$ python3 -q
>>> import numpy as np
>>> from numpy import linalg as LA
>>> np.set_printoptions(suppress=True, linewidth=160)
>>> m1 = np.load("a.npy")
>>> print(m1)
[[ 2 -4  0  0  2  1 -4  4 -6 -1]
 [ 4 -1  0  3  4 -2 -5  4 -1 -1]
 [ 2 -2  3  6  2 -1 -7  2 -2 -2]
 [-4  2  0 -4 -2  1  8 -4  4  3]
 [-3  0  1 -3  0  1  6 -2  2  3]
 [ 7  5 -2  4  8 -7 -2  4  9  1]
 [ 4  2  3  8  6 -5 -5  2  6  0]
 [-2  2 -1 -4  0  0  7 -2  4  3]]
>>> # rows and columns are dependent
>>> r = LA.matrix_rank(m1)
>>> print(r)
4
>>> null = LA.svd(m1)[2][r:].T
>>> print(LA.matrix_rank(m1.T @ m1), LA.matrix_rank(m1 @ m1.T))
4 4
>>> print([int(LA.matrix_rank(m1[:i])) for i in range(1, len(m1) + 1)])
[1, 2, 3, 4, 4, 4, 4, 4]
>>> print([int(LA.matrix_rank(m1[:, :j + 1])) for j in range(10)])
[1, 2, 3, 4, 4, 4, 4, 4, 4, 4]
>>> print(np.round(null @ null.T, 1) + 0)
[[ 0.7 -0.1  0.2  0.  -0.2  0.2  0.2 -0.2  0.   0.1]
 [-0.1  0.7  0.2  0.   0.1  0.1  0.   0.1 -0.3  0.1]
 [ 0.2  0.2  0.5 -0.3 -0.1 -0.1  0.   0.1  0.  -0.1]
 [ 0.   0.  -0.3  0.5  0.   0.1  0.3  0.1 -0.1  0.1]
 [-0.2  0.1 -0.1  0.   0.5  0.1 -0.1 -0.3 -0.1 -0.2]
 [ 0.2  0.1 -0.1  0.1  0.1  0.8 -0.1  0.1  0.2  0. ]
 [ 0.2  0.   0.   0.3 -0.1 -0.1  0.5  0.1 -0.2 -0.3]
 [-0.2  0.1  0.1  0.1 -0.3  0.1  0.1  0.7  0.1  0. ]
 [ 0.  -0.3  0.  -0.1 -0.1  0.2 -0.2  0.1  0.4 -0.1]
 [ 0.1  0.1 -0.1  0.1 -0.2  0.  -0.3  0.  -0.1  0.8]]
>>> rng = np.random.default_rng(167842)
>>> th = rng.uniform(0, 2 * np.pi, 18)
>>> O, _ = LA.qr(np.array([[-0.4, -0.4], [-1.0, -0.7], [-0.3, 0.4], [1.0, 1.5], [-0.1, 0.1]]))
>>> data = 5 * np.c_[np.cos(th), np.sin(th)] @ O.T
>>> print(data.round(1))
[[-1.2 -2.3  0.7  4.2  0.2]
 [ 0.6  2.9  3.8  0.9  1.1]
 [-1.2 -2.4  0.7  4.2  0.1]
 [ 1.1  1.9 -1.2 -4.3 -0.3]
 [-1.1 -3.6 -3.   1.1 -0.9]
 [ 1.2  2.3 -0.8 -4.2 -0.2]
 [-1.3 -3.4 -1.2  3.2 -0.4]
 [-1.3 -3.4 -1.3  3.1 -0.4]
 [-0.7 -3.1 -3.7 -0.5 -1.1]
 [-1.2 -2.1  1.   4.3  0.2]
 [ 0.9  1.2 -2.  -4.3 -0.5]
 [ 0.5  2.7  3.8  1.2  1.1]
 [ 0.9  1.  -2.2 -4.2 -0.6]
 [ 1.3  3.1  0.6 -3.6  0.2]
 [ 1.2  3.7  2.3 -2.1  0.7]
 [-0.7 -0.4  2.7  4.1  0.7]
 [-1.2 -3.7 -2.2  2.2 -0.7]
 [ 1.3  3.5  1.6 -2.8  0.5]]
>>> # null space of dimension 3
>>> x0 = np.array([-3, -1, 2, 0, 0])
>>> a = np.maximum(data @ x0, 0)
>>> print(np.round(data.T @ a, 1))
[-46.5 -83.   42.7 171.7  10.6]
>>> print(np.round(np.maximum(data @ x0, 0) - np.maximum(-data @ x0, 0), 1))
[ 7.4  2.9  7.4 -7.7  0.8 -7.4  5.1  4.8 -2.1  7.6 -8.   3.5 -8.  -5.9 -2.8  7.9  2.9 -4.2]
>>> print(np.flatnonzero(a > 1e-9))
[ 0  1  2  4  6  7  9 11 15 16]
>>> print(np.round(np.maximum(data @ (3 * x0), 0), 1))
[22.3  8.7 22.1  0.   2.3  0.  15.2 14.4  0.  22.9  0.  10.4  0.   0.   0.  23.7  8.8  0. ]
>>> print(np.round(np.tanh(data @ x0), 1))
[ 1.   1.   1.  -1.   0.6 -1.   1.   1.  -1.   1.  -1.   1.  -1.  -1.  -1.   1.   1.  -1. ]
>>> print([round(float(x), 1) for x in LA.svd(data, compute_uv=False)[:3]])
[17.5, 12.0, 0.0]
>>> print(LA.cond(data) > 100)
True
>>> U, sigma, Vh = LA.svd(data)
>>> vecs = Vh[:(sigma > 1e-8).sum()]
>>> x0 = data[3] + 3 * data[5] + rng.integers(2) * np.eye(5)[2]
>>> print(x0.round(1))
[  4.7   8.9  -3.5 -16.9  -0.8]
>>> print(np.round(np.diag(vecs.T @ vecs), 1) + 0)
[0.1 0.5 0.6 0.7 0. ]
>>> print(np.allclose(vecs.T @ vecs @ x0, x0))
True
>>> print(np.round(LA.norm(x0 - vecs.T @ vecs @ x0), 1))
0.0
>>> J = np.loadtxt("mat.csv", delimiter=",")
>>> print(J)
[[1. 1. 2. 0. 1. 3.]
 [3. 2. 0. 3. 1. 1.]
 [2. 3. 0. 1. 1. 0.]
 [0. 1. 3. 2. 3. 0.]
 [0. 1. 0. 1. 1. 2.]
 [0. 2. 2. 3. 1. 1.]]
>>> other = np.array([[0, 3], [5, -5], [-3, -2], [0, -3], [-5, -2], [-5, 5]])
>>> print(LA.matrix_rank(J @ other))
2
>>> print(np.einsum("ij->j", J))
[ 6. 10.  7. 10.  8.  7.]
>>> print(np.einsum("ik,kj->ij", J, other))
[[-21.   7.]
 [  0.  -7.]
 [ 10. -14.]
 [-19. -23.]
 [-10.   0.]
 [ -6. -20.]]
>>> print(np.einsum("ik,kj->ji", J, other))
[[-21.   0.  10. -19. -10.  -6.]
 [  7.  -7. -14. -23.   0. -20.]]
>>> print(J @ other)
[[-21.   7.]
 [  0.  -7.]
 [ 10. -14.]
 [-19. -23.]
 [-10.   0.]
 [ -6. -20.]]
>>> A = np.load("m.npy")
>>> print(A)
[[  5  -9 -18  -6  -4   1  -3  -5   8]
 [ -4   4   8   3   1   8  -5   7   1]
 [ -1  -5 -10  -9  -6  -9   8  -9  -6]
 [ -6  -6 -12  -6  -7  -6  -1   8   8]
 [ -1   5  10   9   5   3   0  -3  -7]
 [  7   7  14   4  -6   6  -7   0   4]
 [  3  -3  -6   5   2   5  -7  -5   0]
 [  2   8  16  -4  -2   2   1   4   8]
 [ -1  -9 -18  -2  -7   9  -1  -5  -1]]
>>> print(np.abs(np.diag(LA.qr(A)[1])) > 1e-9)
[ True  True False  True  True  True  True  True  True]
>>> print(LA.lstsq(A[:-1].T, A[-1])[2])
8
>>> print(round(np.trace(LA.pinv(A) @ A), 1))
8.0
>>> print(np.allclose(A[:-1].T @ LA.lstsq(A[:-1].T, A[-1])[0], A[-1]))
True
>>> print(A @ A)
[[  99  -71 -142   98   43  172 -107   -7   75]
 [  -9  117  234  -68 -123  -13   38   45   28]
 [  34  -42  -84  133  222   -1  -39  -40  -85]
 [  12   44   88   22   59  116    7   66   51]
 [ -72   10   20  -40  -52 -141   32   30  -31]
 [  -8 -132 -264 -244 -241  -68   55  -47   73]
 [   5  -13  -26   20  -38   -6  -38   67   63]
 [   5  -81 -162 -145 -152   37   61 -153  -58]
 [ 119   75  150  143   43  110 -154   99  121]]
>>> print(np.allclose(A, A.T))
False
>>> print(np.round(np.sort(np.abs(LA.eigvals(A))), 1) + 0)
[ 0.   3.7  8.2  8.2 10.4 10.4 11.9 11.9 16.9]
>>> print(np.round(np.abs(LA.eigvals(A)).max(), 1))
16.9
>>> print(np.round(LA.det(A), 1))
0.0
>>> print(np.trace(A))
0
>>> print((A - A.T) / 2)
[[  0.   -2.5  -8.5   0.   -1.5  -3.   -3.   -3.5   4.5]
 [  2.5   0.    6.5   4.5  -2.    0.5  -1.   -0.5   5. ]
 [  8.5  -6.5   0.    1.5  -8.  -11.5   7.  -12.5   6. ]
 [  0.   -4.5  -1.5   0.   -8.   -5.   -3.    6.    5. ]
 [  1.5   2.    8.    8.    0.    4.5  -1.   -0.5   0. ]
 [  3.   -0.5  11.5   5.   -4.5   0.   -6.   -1.   -2.5]
 [  3.    1.   -7.    3.    1.    6.    0.   -3.    0.5]
 [  3.5   0.5  12.5  -6.    0.5   1.    3.    0.    6.5]
 [ -4.5  -5.   -6.   -5.    0.    2.5  -0.5  -6.5   0. ]]
